% python3 -q
>>> import numpy as np
>>> np.set_printoptions(precision=2, suppress=True, linewidth=160)
>>> rnd = lambda a: np.round(a, 2) + 0
>>> M = np.array([[6.0, 0.0, 0.0, 0.0, 5.0, 0.0],
...     [0.0, 6.0, 0.0, 0.0, 0.0, 0.0],
...     [0.0, 0.0, 6.0, 5.0, 0.0, 5.0],
...     [0.0, 0.0, 5.0, 6.0, 0.0, 5.0],
...     [5.0, 0.0, 0.0, 0.0, 6.0, 0.0],
...     [0.0, 0.0, 5.0, 5.0, 0.0, 6.0]])
>>> # symmetric
>>> t3 = np.stack([M, -3 * M, M[::-1]])
>>> np.einsum("bij,cij->bc", t3, t3)
array([[  416., -1248.,   170.],
       [-1248.,  3744.,  -510.],
       [  170.,  -510.,   416.]])
>>> (t3 @ M.T).shape
(3, 6, 6)
>>> rnd(np.linalg.norm(t3, axis=(1, 2)))
array([20.4 , 61.19, 20.4 ])
>>> t3.shape
(3, 6, 6)
>>> rng = np.random.default_rng(44)
>>> z = rng.permutation(6)
>>> z
array([3, 0, 2, 5, 4, 1])
>>> B = M[z][:, z]
>>> B
array([[6., 0., 5., 5., 0., 0.],
       [0., 6., 0., 0., 5., 0.],
       [5., 0., 6., 5., 0., 0.],
       [5., 0., 5., 6., 0., 0.],
       [0., 5., 0., 0., 6., 0.],
       [0., 0., 0., 0., 0., 6.]])
>>> np.flatnonzero(np.linalg.matrix_power((M != 0) + (M.T != 0) + np.eye(6), 6)[5])
array([2, 3, 5])
>>> rnd(np.sort(np.linalg.eigvals(M).real))
array([ 1.,  1.,  1.,  6., 11., 16.])
>>> (M != 0).astype(int)
array([[1, 0, 0, 0, 1, 0],
       [0, 1, 0, 0, 0, 0],
       [0, 0, 1, 1, 0, 1],
       [0, 0, 1, 1, 0, 1],
       [1, 0, 0, 0, 1, 0],
       [0, 0, 1, 1, 0, 1]])
>>> x = np.array([2, 1, 1, 0, 1, 0])
>>> rhs = M @ x
>>> c, lr = np.zeros(6), 1 / np.linalg.norm(M, 2) ** 2
>>> for i in range(25):
...     c -= lr * M.T @ (M @ c - rhs)
...     if i % 5 == 0: print(i, round(np.linalg.norm(M @ c - rhs), 2))
... 
0 13.39
5 2.68
10 1.53
15 1.15
20 1.03
>>> rnd(np.linalg.cond(M))
np.float64(16.0)
>>> rnd(c)
array([1.55, 0.98, 0.4 , 0.3 , 1.45, 0.3 ])
>>> vals, evecs = np.linalg.eigh(M)
>>> rnd(np.linalg.eigvalsh(M @ M))
array([  1.,   1.,   1.,  36., 121., 256.])
>>> rnd(vals)
array([ 1.,  1.,  1.,  6., 11., 16.])
>>> rnd(np.abs(evecs[:, -1]))
array([0.  , 0.  , 0.58, 0.58, 0.  , 0.58])
>>> rnd(np.linalg.svd(M, compute_uv=False))
array([16., 11.,  6.,  1.,  1.,  1.])
>>> rnd(vals.sum()), np.trace(M)
(np.float64(36.0), np.float64(36.0))
>>> rnd(np.linalg.eigvalsh(M + 4 * np.eye(6)))
array([ 5.,  5.,  5., 10., 15., 20.])
>>> np.unique(vals.round(6) + 0, return_counts=True)[1]
array([3, 1, 1, 1])
>>> rnd(evecs.T @ evecs)
array([[1., 0., 0., 0., 0., 0.],
       [0., 1., 0., 0., 0., 0.],
       [0., 0., 1., 0., 0., 0.],
       [0., 0., 0., 1., 0., 0.],
       [0., 0., 0., 0., 1., 0.],
       [0., 0., 0., 0., 0., 1.]])
>>> W0 = np.loadtxt("case16.csv", delimiter=",")
>>> W0
array([[  0.9,  -0.9,   0.2,  -0.4],
       [ -1.3,  -0.6,  -1.3,  -1.7],
       [ -1. ,  -0.8,  -0.2,   1.1],
       [ -0.2,   0.6,   1.4,   0.2],
       [ -2.4,   0.5,   1. ,  -1. ],
       [  0.2,   1.8,  -2. ,  -0.7],
       [ -0.1,  -0.8,  -0.3,  -1.1],
       [  1.6,   0.1,   0.9,   0. ],
       [  2.1,  -0.2,   0. ,  -0.5],
       [  0. ,   1. ,  -1. ,  -0.6],
       [  1.9,  -0.9,   0.6,   0. ],
       [ -8. , -19. ,   6. ,   3. ],
       [ -0.7,  -1. ,  -1.3,   0.2],
       [ -0.7,   0.6,   1.4,   0.9],
       [ -0.2,  -0.2,   0. ,   0. ],
       [ -0.9,   0. ,  -0.1,   0.9],
       [ -0.7,  -0.7,   1.3,   1. ],
       [  0. ,   1.7,  -0.7,   0.3]])
>>> # row 11 dominates
>>> x = np.array([-5, -2, 4, -1])
>>> rhs = W0 @ x
>>> rnd(np.linalg.lstsq(W0, rhs)[0])
array([-5., -2.,  4., -1.])
>>> rhs = rhs + 0.1 * rng.normal(size=18)
>>> rnd(rhs)
array([ -1.44,   4.16,   4.6 ,   5.24,  15.95, -11.82,   2.02,  -4.67,  -9.57,  -5.33,  -5.28,  98.92,   0.13,   7.04,   1.48,   3.27,   9.01,  -6.55])
>>> c, *_ = np.linalg.lstsq(W0, rhs)
>>> rnd(W0.T @ (rhs - W0 @ c))
array([0., 0., 0., 0.])
>>> rnd(c)
array([-4.99, -2.  ,  3.99, -1.  ])
>>> rnd(np.linalg.norm(rhs - W0 @ c))
np.float64(0.24)
>>> c.round()
array([-5., -2.,  4., -1.])
